>>> import numpy as np
>>> np.set_printoptions(suppress=True, linewidth=100)
>>> rnd = lambda a: np.round(a, 2) + 0
>>> rng = np.random.default_rng(22303)
>>> F = np.eye(3, dtype=int)[rng.permutation(3)]
>>> F
array([[0, 1, 0],
       [0, 0, 1],
       [1, 0, 0]])
>>> rnd(np.linalg.norm(F) ** 2 / np.linalg.norm(F, 2) ** 2)
np.float64(3.0)
>>> rnd(np.linalg.norm(F, "nuc"))
np.float64(3.0)
>>> x = np.array([-5, 4, -2])
>>> target = F @ x
>>> target
array([ 4, -2, -5])
>>> rnd(np.linalg.solve(F, F[:, 0]))
array([1., 0., 0.])
>>> M = np.array([[0, 0, 0],
...     [5, 0, 3],
...     [5, 0, 3],
...     [0, 0, 0],
...     [5, 0, 3],
...     [2, 0, 0],
...     [0, 0, 0],
...     [0, 0, 0],
...     [8, 0, 6],
...     [0, 0, 0],
...     [0, 0, 0]])
>>> np.linalg.lstsq(M[:-1].T, M[-1])[2]
np.int32(2)
>>> rnd(M @ np.linalg.pinv(M) @ M)
array([[0., 0., 0.],
       [5., 0., 3.],
       [5., 0., 3.],
       [0., 0., 0.],
       [5., 0., 3.],
       [2., 0., 0.],
       [0., 0., 0.],
       [0., 0., 0.],
       [8., 0., 6.],
       [0., 0., 0.],
       [0., 0., 0.]])
>>> rk = np.linalg.matrix_rank(M)
>>> rk
np.int64(2)
>>> ns = np.linalg.svd(M)[2][rk:].T
>>> ns @ ns.T
array([[0., 0., 0.],
       [0., 1., 0.],
       [0., 0., 0.]])
>>> [int(np.linalg.matrix_rank(np.delete(M, i, axis=0))) for i in range(11)]
[2, 2, 2, 2, 2, 2, 2, 2, 2, 2, 2]
>>> np.allclose(M @ ns, 0)
True
>>> M @ ns
array([[0.],
       [0.],
       [0.],
       [0.],
       [0.],
       [0.],
       [0.],
       [0.],
       [0.],
       [0.],
       [0.]])
>>> U, sv, Vh = np.linalg.svd(M)
>>> np.argmax(sv[:-1] / (sv[1:] + 1e-6)) + 1
np.int64(2)
>>> M2 = U[:, :2] @ np.diag(sv[:2]) @ Vh[:2]
>>> rnd(np.linalg.norm(M - M2, 2)), sv[2]
(np.float64(0.0), np.float64(0.0))
>>> rnd(np.abs(M - M2).max())
np.float64(0.0)
>>> np.linalg.matrix_rank(M2)
np.int64(2)
>>> rnd(np.linalg.norm(M - M2) / np.linalg.norm(M))
np.float64(0.0)
